% ipython --no-banner

In [1]: import numpy as np

In [2]: import numpy.linalg as la

In [3]: np.set_printoptions(precision=1, suppress=True, linewidth=200, floatmode="fixed")

In [4]: A = np.load("dump.npy")

In [5]: A
Out[5]: 
array([[5.0, 1.0, 0.0, 0.0, 0.0],
       [0.0, 5.0, 1.0, 0.0, 0.0],
       [0.0, 0.0, 5.0, 1.0, 0.0],
       [0.0, 0.0, 0.0, 5.0, 1.0],
       [0.0, 0.0, 0.0, 0.0, 5.0]])

In [6]: evals, V = la.eig(A)

In [7]: np.sort(la.eigvals(A.T))
Out[7]: array([5.0, 5.0, 5.0, 5.0, 5.0])

In [8]: evals
Out[8]: array([5.0, 5.0, 5.0, 5.0, 5.0])

In [9]: E = np.load("x.npy")

In [10]: E
Out[10]: 
array([[ 0.1,  1.0,  0.1],
       [-0.4, -0.3, -0.1],
       [ 1.4, -2.7,  0.2],
       [ 1.1, -1.1, -0.7],
       [ 0.2,  0.8,  1.1],
       [ 0.6, -0.6, -0.1],
       [ 0.5,  0.1,  0.3],
       [-0.8,  0.9, -1.0],
       [-1.2,  2.7,  6.3],
       [-1.3, -0.4,  2.4],
       [-1.0,  1.0, -0.5],
       [-0.2,  0.7, -0.7],
       [ 0.1,  1.9, -0.6],
       [-0.3, -0.3,  1.0],
       [ 0.9, -2.3,  0.3],
       [-0.4,  0.2,  0.9],
       [-0.7,  0.6,  0.8],
       [ 2.4,  0.5, -0.6],
       [-0.2, -0.3, -1.8],
       [-0.2, -0.7,  0.2],
       [-0.1,  0.3, -1.3],
       [ 2.2,  0.5,  0.2],
       [ 0.5, -0.9,  0.7],
       [-1.3, -0.3, -0.7],
       [ 0.5, -0.3, -1.4],
       [-1.8, -1.0, -1.8],
       [ 0.7,  1.2,  0.0],
       [-0.1, -0.1,  1.9],
       [-0.2,  0.8,  0.4],
       [-0.6, -0.5,  0.4]])

In [11]: G = np.cov(E, rowvar=False)

In [12]: G.shape
Out[12]: (3, 3)

In [13]: E.std(axis=0)
Out[13]: array([1.0, 1.1, 1.5])

In [14]: np.median(E, axis=0)
Out[14]: array([-0.2,  0.0,  0.2])

In [15]: A2 = np.array([[-5, -1, -2, 3], [4, -2, 4, -1], [3, 2, 4, 3], [4, 3, -4, 0]])

In [16]: W0 = np.triu(A2)

In [17]: W0
Out[17]: 
array([[-5, -1, -2,  3],
       [ 0, -2,  4, -1],
       [ 0,  0,  4,  3],
       [ 0,  0,  0,  0]])

In [18]: # looks like rank 3

In [19]: np.abs(np.diag(la.qr(W0)[1])) > 1e-9
Out[19]: array([ True,  True,  True, False])

In [20]: np.unique(W0.round(6), axis=0).shape
Out[20]: (4, 4)

In [21]: np.round(np.trace(la.pinv(W0) @ W0), 1)
Out[21]: np.float64(3.0)
